% python3 -q
>>> import numpy as np
>>> import numpy.linalg as la
>>> np.set_printoptions(precision=1, suppress=True, linewidth=100, legacy="1.25")
>>> def rd(a):
...     return np.round(a, 1) + 0
... 
>>> B = np.array([[0.0, 0.7, -0.1, 0.0],
...     [-1.2, -0.3, 1.0, 0.5],
...     [0.1, -1.8, 0.4, 0.0],
...     [2.1, -1.7, -1.1, -0.2],
...     [-0.4, -0.2, -1.2, -0.9],
...     [1.4, 0.2, -0.5, 1.0],
...     [0.6, -0.7, -2.0, -1.7],
...     [-0.5, 0.2, 0.1, 2.2]])
>>> W2 = np.array([[1.0, 2.9, 0.2, -0.1, -1.1, 0.2, -0.9, -0.3, 0.5],
...     [0.4, -0.3, 0.1, -0.8, 2.8, 0.9, 1.9, -2.0, -0.5],
...     [0.8, -0.7, -0.7, 0.1, -1.4, 0.2, 1.4, -0.6, -0.2],
...     [0.7, -0.1, 0.9, -0.2, 0.3, 0.1, -0.6, 0.2, 1.1]])
>>> data = B @ W2
>>> rd(data)
array([[ 0.2, -0.1,  0.1, -0.6,  2.1,  0.6,  1.2, -1.3, -0.3],
       [-0.2, -4.1, -0.5,  0.4, -0.8, -0.3,  1.6,  0.5, -0.1],
       [-0.3,  0.5, -0.4,  1.5, -5.7, -1.5, -2.9,  3.3,  0.9],
       [ 0.4,  7.4,  0.8,  1.1, -5.6, -1.3, -6.5,  3.4,  1.9],
       [-2.1, -0.2, -0.1,  0.3,  1.3, -0.6, -1.2,  1.1, -0.8],
       [ 1.8,  4.2,  1.5, -0.6,  0. ,  0.5, -2.2, -0.3,  1.8],
       [-2.5,  3.5, -0.1,  0.6, -0.3, -1.1, -3.6,  2.1, -0.8],
       [ 1.2, -1.8,  1.8, -0.5,  1.6,  0.3, -0.4,  0.1,  2.1]])
>>> vec = np.array([3, 2, 3, 3, 2, 1, 2, 2, 2])
>>> h = np.maximum(data @ vec, 0)
>>> rd(np.maximum(data @ (3 * vec), 0))
array([ 8.6,  0. ,  0. , 20.1,  0. , 47.8,  0. , 33.3])
>>> rd(h)
array([ 2.9,  0. ,  0. ,  6.7,  0. , 15.9,  0. , 11.1])
